$ python -q
>>> import numpy as np
>>> from numpy import linalg as LA
>>> np.set_printoptions(precision=2, suppress=True, linewidth=140, legacy="1.25")
>>> F = np.array([[1.29, -0.65, -0.31, -0.56, -0.36, -1.71, 0.41],
...     [-0.65, 1.26, -0.26, -1.04, -1.86, 0.54, 0.45],
...     [-0.31, -0.26, 2.06, -0.17, -0.23, -0.41, -0.24],
...     [-0.56, -1.04, -0.17, 1.33, -1.12, -0.83, 0.24],
...     [-0.36, -1.86, -0.23, -1.12, 0.92, 0.98, 0.42],
...     [-1.71, 0.54, -0.41, -0.83, 0.98, -0.56, 0.03],
...     [0.41, 0.45, -0.24, 0.24, 0.42, 0.03, 2.7]])
>>> print(F)
[[ 1.29 -0.65 -0.31 -0.56 -0.36 -1.71  0.41]
 [-0.65  1.26 -0.26 -1.04 -1.86  0.54  0.45]
 [-0.31 -0.26  2.06 -0.17 -0.23 -0.41 -0.24]
 [-0.56 -1.04 -0.17  1.33 -1.12 -0.83  0.24]
 [-0.36 -1.86 -0.23 -1.12  0.92  0.98  0.42]
 [-1.71  0.54 -0.41 -0.83  0.98 -0.56  0.03]
 [ 0.41  0.45 -0.24  0.24  0.42  0.03  2.7 ]]
>>> # symmetric, so the eigenvalues are real
>>> evals, V = LA.eigh(F)
>>> print(round(float(evals.sum()), 2), np.trace(F))
9.0 9.0
>>> print((evals > 1e-8).sum(), (evals < -1e-8).sum())
5 2
>>> K = np.load("a.npy")
>>> print(K)
[[ 1 -1  1 -1  1 -1  1 -1]
 [ 1  1 -1 -1  1  1 -1 -1]
 [ 1  1 -1 -1 -1 -1  1  1]
 [ 1  1  1  1 -1 -1 -1 -1]
 [ 1 -1 -1  1  1 -1 -1  1]
 [ 1 -1 -1  1 -1  1  1 -1]
 [ 1  1  1  1  1  1  1  1]
 [ 1 -1  1 -1 -1  1 -1  1]]
>>> W = np.array([[-1, 1], [2, 2], [0, 2], [-2, 2], [0, -2], [0, 0], [-2, 1], [-2, -1]])
>>> c = np.array([1, 2])
>>> hid = np.maximum(K @ W + c, 0)
>>> print(hid)
[[ 0  1]
 [ 8  0]
 [ 0  3]
 [ 4 11]
 [ 0  0]
 [ 0  5]
 [ 0  7]
 [ 0  1]]
>>> C = np.array([[-3, 0], [2, -2]])
>>> print(W @ C)
[[ 5 -2]
 [-2 -4]
 [ 4 -4]
 [10 -4]
 [-4  4]
 [ 0  0]
 [ 8 -2]
 [ 4  2]]
>>> print(hid @ C)
[[  2  -2]
 [-24   0]
 [  6  -6]
 [ 10 -22]
 [  0   0]
 [ 10 -10]
 [ 14 -14]
 [  2  -2]]
>>> blk = np.stack([K, -3 * K, K[::-1]])
>>> print(np.einsum("bij,cij->bc", blk, blk))
[[  64 -192    0]
 [-192  576    0]
 [   0    0   64]]
>>> print(np.allclose(K @ K.T, K.T @ K))
True
>>> print(np.round(np.abs(LA.eigvals(K)).max(), 2))
2.83
>>> print(K @ K)
[[ 0  0  0  0  4 -4  4  4]
 [ 0 -4 -4  0  4  0  0 -4]
 [ 0  0  4 -4  4  4  0  0]
 [ 0  4  0 -4  0 -4  0 -4]
 [ 0 -4  4  0  0 -4 -4  0]
 [ 0  0  4  4  0  0  4 -4]
 [ 8  0  0  0  0  0  0  0]
 [ 0 -4  0 -4 -4  0  4  0]]
>>> print(np.sort(np.abs(LA.eigvals(K))))
[2.83 2.83 2.83 2.83 2.83 2.83 2.83 2.83]
>>> vec = np.array([0, 8, 1, 1, 8, 8, 1, 5])
>>> target = K @ vec
>>> print(target)
[-12  16  -4 -12  -4 -12  32  -4]
>>> print(LA.solve(K, K[:, 4]))
[0. 0. 0. 0. 1. 0. 0. 0.]
>>> print(LA.solve(K, target))
[0. 8. 1. 1. 8. 8. 1. 5.]
>>> print(LA.solve(K.T, K[2]))
[ 0.  0.  1.  0. -0.  0.  0.  0.]
>>> print(LA.solve(K, target + K[:, 5]))
[0. 8. 1. 1. 8. 9. 1. 5.]
>>> X = np.arange(16).reshape(4, 4) + -2
>>> print(X)
[[-2 -1  0  1]
 [ 2  3  4  5]
 [ 6  7  8  9]
 [10 11 12 13]]
>>> Y = X / LA.norm(X, axis=1, keepdims=True)
>>> G = Y @ Y.T
>>> print(round(np.degrees(np.arccos(np.clip(G[1, 0], -1, 1))), 2))
96.38
>>> print(LA.norm(Y, axis=1))
[1. 1. 1. 1.]
>>> print((np.abs(G) > 0.9).astype(int))
[[1 0 0 0]
 [0 1 1 1]
 [0 1 1 1]
 [0 1 1 1]]
>>> rank = LA.matrix_rank(X)
>>> print(rank)
2
>>> N = LA.svd(X)[2][rank:].T
>>> print(N.shape)
(4, 2)
>>> print(np.allclose(X @ N, 0))
True
>>> print(LA.lstsq(X[:-1].T, X[-1])[2])
2
>>> print(np.abs(np.diag(LA.qr(X)[1])) > 1e-9)
[ True  True False False]
>>> print(np.allclose(X[:-1].T @ LA.lstsq(X[:-1].T, X[-1])[0], X[-1]))
True
>>> print(np.unique(X.round(6), axis=0).shape)
(4, 4)
>>> left, s, Vh = LA.svd(X)
>>> print(s.round(2) + 0)
[28.57  2.8   0.    0.  ]
>>> Y = left[:, :2] @ np.diag(s[:2]) @ Vh[:2]
>>> print(round(float(LA.norm(X - Y) / LA.norm(X)), 2))
0.0
>>> print(np.round(LA.norm(X - Y, 2), 2), round(float(s[2]), 2))
0.0 0.0
>>> print(LA.matrix_rank(X, rtol=0.05))
2
>>> print(round(np.abs(X - Y).max(), 2))
0.0
>>> J = np.load("block15.npy")
>>> print(J)
[[ 0.  2.  0.  1.  1.  1.  0.  1.  1.  1.  1.]
 [ 2.  3.  0.  2.  2.  2.  0.  2.  2.  2.  2.]
 [ 0.  0. -1.  0.  0.  0.  0.  0.  0.  0.  0.]
 [ 1.  2.  0.  0.  1.  1.  0.  1.  1.  1.  1.]
 [ 1.  2.  0.  1.  0.  1.  0.  1.  1.  1.  1.]
 [ 1.  2.  0.  1.  1.  0.  0.  1.  1.  1.  1.]
 [ 0.  0.  0.  0.  0.  0. -1.  0.  0.  0.  0.]
 [ 1.  2.  0.  1.  1.  1.  0.  0.  1.  1.  1.]
 [ 1.  2.  0.  1.  1.  1.  0.  1.  0.  1.  1.]
 [ 1.  2.  0.  1.  1.  1.  0.  1.  1.  0.  1.]
 [ 1.  2.  0.  1.  1.  1.  0.  1.  1.  1.  0.]]
>>> # 3 blocks once reordered
>>> rng = np.random.default_rng(62)
>>> z = rng.permutation(11)
>>> print(z)
[ 6  4  9  2  0  7  1  8  5  3 10]
>>> Y = J[z][:, z]
>>> print(np.allclose(Y, J))
False
>>> print(Y)
[[-1.  0.  0.  0.  0.  0.  0.  0.  0.  0.  0.]
 [ 0.  0.  1.  0.  1.  1.  2.  1.  1.  1.  1.]
 [ 0.  1.  0.  0.  1.  1.  2.  1.  1.  1.  1.]
 [ 0.  0.  0. -1.  0.  0.  0.  0.  0.  0.  0.]
 [ 0.  1.  1.  0.  0.  1.  2.  1.  1.  1.  1.]
 [ 0.  1.  1.  0.  1.  0.  2.  1.  1.  1.  1.]
 [ 0.  2.  2.  0.  2.  2.  3.  2.  2.  2.  2.]
 [ 0.  1.  1.  0.  1.  1.  2.  0.  1.  1.  1.]
 [ 0.  1.  1.  0.  1.  1.  2.  1.  0.  1.  1.]
 [ 0.  1.  1.  0.  1.  1.  2.  1.  1.  0.  1.]
 [ 0.  1.  1.  0.  1.  1.  2.  1.  1.  1.  0.]]
>>> print(np.trace(Y))
1.0
>>> print(round(float(LA.det(Y)), 2), round(float(LA.det(J[z])), 2))
11.0 -11.0
>>> q, R = LA.qr(Y)
>>> print(abs(R[0, 0]), np.round(LA.norm(Y[:, 0]), 2))
1.0 1.0
>>> print(np.allclose(R.T @ R, Y.T @ Y))
True
>>> print(np.round(q @ R, 2) + 0)
[[-1.  0.  0.  0.  0.  0.  0.  0.  0.  0.  0.]
 [ 0.  0.  1.  0.  1.  1.  2.  1.  1.  1.  1.]
 [ 0.  1.  0.  0.  1.  1.  2.  1.  1.  1.  1.]
 [ 0.  0.  0. -1.  0.  0.  0.  0.  0.  0.  0.]
 [ 0.  1.  1.  0.  0.  1.  2.  1.  1.  1.  1.]
 [ 0.  1.  1.  0.  1.  0.  2.  1.  1.  1.  1.]
 [ 0.  2.  2.  0.  2.  2.  3.  2.  2.  2.  2.]
 [ 0.  1.  1.  0.  1.  1.  2.  0.  1.  1.  1.]
 [ 0.  1.  1.  0.  1.  1.  2.  1.  0.  1.  1.]
 [ 0.  1.  1.  0.  1.  1.  2.  1.  1.  0.  1.]
 [ 0.  1.  1.  0.  1.  1.  2.  1.  1.  1.  0.]]
>>> print(np.round(LA.det(J), 2))
11.0
>>> print((LA.matrix_power((J != 0) + (J.T != 0) + np.eye(11), 11) > 0).astype(int))
[[1 1 0 1 1 1 0 1 1 1 1]
 [1 1 0 1 1 1 0 1 1 1 1]
 [0 0 1 0 0 0 0 0 0 0 0]
 [1 1 0 1 1 1 0 1 1 1 1]
 [1 1 0 1 1 1 0 1 1 1 1]
 [1 1 0 1 1 1 0 1 1 1 1]
 [0 0 0 0 0 0 1 0 0 0 0]
 [1 1 0 1 1 1 0 1 1 1 1]
 [1 1 0 1 1 1 0 1 1 1 1]
 [1 1 0 1 1 1 0 1 1 1 1]
 [1 1 0 1 1 1 0 1 1 1 1]]
>>> feats = np.arange(98).reshape(7, 14) + -1
>>> print(feats)
[[-1  0  1  2  3  4  5  6  7  8  9 10 11 12]
 [13 14 15 16 17 18 19 20 21 22 23 24 25 26]
 [27 28 29 30 31 32 33 34 35 36 37 38 39 40]
 [41 42 43 44 45 46 47 48 49 50 51 52 53 54]
 [55 56 57 58 59 60 61 62 63 64 65 66 67 68]
 [69 70 71 72 73 74 75 76 77 78 79 80 81 82]
 [83 84 85 86 87 88 89 90 91 92 93 94 95 96]]
>>> # rows and columns are dependent
>>> Y = np.array([[-1, 1],
...     [-3, -2],
...     [1, 3],
...     [1, 2],
...     [-2, 1],
...     [-1, -5],
...     [1, -2],
...     [0, 5],
...     [-5, 5],
...     [0, 2],
...     [0, -4],
...     [5, 5],
...     [-1, 3],
...     [-3, 3]])
>>> print(LA.matrix_rank(feats @ Y))
2
>>> print(np.einsum("ik,kj->ji", feats, Y))
[[ -33 -145 -257 -369 -481 -593 -705]
 [ 143  381  619  857 1095 1333 1571]]
>>> print(np.einsum("ik,kj->ij", feats, Y))
[[ -33  143]
 [-145  381]
 [-257  619]
 [-369  857]
 [-481 1095]
 [-593 1333]
 [-705 1571]]
>>> print(feats @ Y)
[[ -33  143]
 [-145  381]
 [-257  619]
 [-369  857]
 [-481 1095]
 [-593 1333]
 [-705 1571]]
>>> print(np.einsum("ij->j", feats))
[287 294 301 308 315 322 329 336 343 350 357 364 371 378]
>>> print(np.einsum("ij,ij->i", feats, feats))
[   651   5551  15939  31815  53179  80031 112371]
>>> rank = LA.matrix_rank(feats)
>>> print(rank)
2
>>> N = LA.svd(feats)[2][rank:].T
>>> print([int(LA.matrix_rank(feats[:i])) for i in range(1, len(feats) + 1)])
[1, 2, 2, 2, 2, 2, 2]
>>> print(LA.matrix_rank(feats.T @ feats), LA.matrix_rank(feats @ feats.T))
2 2
>>> print(np.allclose(feats @ N, 0))
True
>>> r0 = np.array([-4, -2, 1, 2, 1, 3, -3, -1, -3, -5, -2])
>>> M = r0[np.abs(np.subtract.outer(np.arange(11), np.arange(11)))]
>>> print(M)
[[-4 -2  1  2  1  3 -3 -1 -3 -5 -2]
 [-2 -4 -2  1  2  1  3 -3 -1 -3 -5]
 [ 1 -2 -4 -2  1  2  1  3 -3 -1 -3]
 [ 2  1 -2 -4 -2  1  2  1  3 -3 -1]
 [ 1  2  1 -2 -4 -2  1  2  1  3 -3]
 [ 3  1  2  1 -2 -4 -2  1  2  1  3]
 [-3  3  1  2  1 -2 -4 -2  1  2  1]
 [-1 -3  3  1  2  1 -2 -4 -2  1  2]
 [-3 -1 -3  3  1  2  1 -2 -4 -2  1]
 [-5 -3 -1 -3  3  1  2  1 -2 -4 -2]
 [-2 -5 -3 -1 -3  3  1  2  1 -2 -4]]
>>> q, R = LA.qr(M)
>>> print(q @ R)
[[-4. -2.  1.  2.  1.  3. -3. -1. -3. -5. -2.]
 [-2. -4. -2.  1.  2.  1.  3. -3. -1. -3. -5.]
 [ 1. -2. -4. -2.  1.  2.  1.  3. -3. -1. -3.]
 [ 2.  1. -2. -4. -2.  1.  2.  1.  3. -3. -1.]
 [ 1.  2.  1. -2. -4. -2.  1.  2.  1.  3. -3.]
 [ 3.  1.  2.  1. -2. -4. -2.  1.  2.  1.  3.]
 [-3.  3.  1.  2.  1. -2. -4. -2.  1.  2.  1.]
 [-1. -3.  3.  1.  2.  1. -2. -4. -2.  1.  2.]
 [-3. -1. -3.  3.  1.  2.  1. -2. -4. -2.  1.]
 [-5. -3. -1. -3.  3.  1.  2.  1. -2. -4. -2.]
 [-2. -5. -3. -1. -3.  3.  1.  2.  1. -2. -4.]]
>>> print(np.allclose(R.T @ R, M.T @ M))
True
>>> print(np.trace(q @ q.T))
11.0
>>> evals, V = LA.eigh(M)
>>> vec = np.array([3, -3, -2, -2, -1, -1, 1, -1, 3, 2, 0])
>>> print(vec @ M @ vec)
-298
>>> print(LA.eigvalsh(M[1:, 1:]))
[-16.45 -11.98  -6.23  -5.82  -3.61  -3.56  -1.9   -0.76   5.13   5.19]
>>> print(np.abs(M).sum(axis=1).max(), np.round(np.abs(evals).max(), 2))
27 17.87
>>> Y = M[0, 0] * M[1:] - np.outer(M[1:, 0], M[0])
>>> print(Y)
[[  0  12  10   0  -6   2 -18  10  -2   2  16]
 [  0  10  15   6  -5 -11  -1 -11  15   9  14]
 [  0   0   6  12   6 -10  -2  -2  -6  22   8]
 [  0  -6  -5   6  15   5  -1  -7  -1  -7  14]
 [  0   2 -11 -10   5   7  17  -1   1  11  -6]
 [  0 -18  -1  -2  -1  17   7   5 -13 -23 -10]
 [  0  10 -11  -2  -7  -1   5  15   5  -9 -10]
 [  0  -2  15  -6  -1   1 -13   5   7  -7 -10]
 [  0   2   9  22  -7  11 -23  -9  -7  -9  -2]
 [  0  16  14   8  14  -6 -10 -10 -10  -2  12]]
>>> print(M[:, 0] / M[0, 0])
[ 1.    0.5  -0.25 -0.5  -0.25 -0.75  0.75  0.25  0.75  1.25  0.5 ]
>>> print(LA.matrix_rank(Y), LA.matrix_rank(M))
10 11
>>> r0, r1 = Y[9], Y[3]
>>> print(r0 @ r1)
334
>>> p = (r0 @ r1) / (r0 @ r0) * r0
>>> print(np.outer(r0, r1))
[[   0    0    0    0    0    0    0    0    0    0    0]
 [   0  -96  -80   96  240   80  -16 -112  -16 -112  224]
 [   0  -84  -70   84  210   70  -14  -98  -14  -98  196]
 [   0  -48  -40   48  120   40   -8  -56   -8  -56  112]
 [   0  -84  -70   84  210   70  -14  -98  -14  -98  196]
 [   0   36   30  -36  -90  -30    6   42    6   42  -84]
 [   0   60   50  -60 -150  -50   10   70   10   70 -140]
 [   0   60   50  -60 -150  -50   10   70   10   70 -140]
 [   0   60   50  -60 -150  -50   10   70   10   70 -140]
 [   0   12   10  -12  -30  -10    2   14    2   14  -28]
 [   0  -72  -60   72  180   60  -12  -84  -12  -84  168]]
>>> print(LA.matrix_rank(np.outer(r0, r1)))
1
>>> A = np.load("w.npy")
>>> print(A)
[[0.2  0.   0.   0.   0.   0.2  0.   0.   0.2  0.2  0.2  0.  ]
 [0.   1.   0.   0.   0.   0.   0.   0.   0.   0.   0.   0.  ]
 [0.   0.17 0.33 0.   0.17 0.   0.   0.   0.   0.17 0.   0.17]
 [0.   0.   0.   0.67 0.   0.   0.   0.33 0.   0.   0.   0.  ]
 [0.17 0.17 0.   0.   0.17 0.17 0.   0.   0.17 0.17 0.   0.  ]
 [0.   0.   0.2  0.2  0.   0.2  0.   0.   0.2  0.   0.   0.2 ]
 [0.   0.   0.2  0.   0.   0.2  0.2  0.2  0.   0.   0.   0.2 ]
 [0.   0.   0.   0.33 0.   0.   0.   0.33 0.   0.   0.   0.33]
 [0.12 0.   0.   0.12 0.12 0.12 0.12 0.   0.25 0.   0.12 0.  ]
 [0.   0.   0.17 0.17 0.   0.17 0.   0.17 0.   0.17 0.   0.17]
 [0.   0.33 0.   0.   0.   0.   0.   0.   0.   0.33 0.33 0.  ]
 [0.   0.   0.33 0.   0.   0.   0.   0.   0.33 0.   0.   0.33]]
>>> left, s, Vh = LA.svd(A)
>>> V = Vh[:(s > 1e-8).sum()]
>>> vec = A[7] + 2 * A[6] + rng.integers(2) * np.eye(12)[4]
>>> print(vec)
[0.   0.   0.4  0.33 1.   0.4  0.4  0.73 0.   0.   0.   0.73]
>>> print(LA.matrix_rank(np.vstack([A, vec])))
12
>>> print(round(float(LA.norm(vec - V.T @ V @ vec)), 2))
0.31
>>> print(np.diag(V.T @ V))
[0.9  1.   0.99 0.96 0.9  0.96 0.73 0.82 0.99 0.9  0.9  0.96]
>>> data = np.loadtxt("x.csv", delimiter=",")
>>> print(data)
[[  9.01   7.02  -1.    -5.04   2.98  -0.97   7.  ]
 [-32.   -32.01 -15.98   7.99 -29.96   6.   -26.  ]
 [  5.03  24.     2.98 -15.99  13.   -12.96  15.01]
 [-41.98 -26.03 -25.03  -5.   -41.05  -1.03 -19.99]
 [-12.99  -8.04 -19.02 -12.01  -4.    -7.96 -20.03]
 [  2.99   1.01 -17.98 -14.02 -20.97   0.98  10.03]
 [ 26.02  30.04  -4.99 -24.98  24.02 -14.    14.96]
 [ 30.96   9.01  27.02  19.02  27.97   9.98  12.01]
 [-64.97 -35.01 -46.   -22.01 -16.   -24.   -71.01]
 [ 18.02   1.97  39.01  35.    -0.97  23.    31.98]
 [-31.   -19.02 -19.01  -5.02 -21.99  -3.99 -22.  ]
 [ 15.02  -9.94  38.99  43.98  -5.04  29.01  23.  ]]
>>> print(LA.svd(data, compute_uv=False))
[182.4   99.43  48.02  20.7    0.08   0.07   0.03]
>>> print(LA.matrix_rank(data))
7
>>> print(np.count_nonzero(data))
84
>>> print(round(float(LA.norm(data)), 2))
214.22
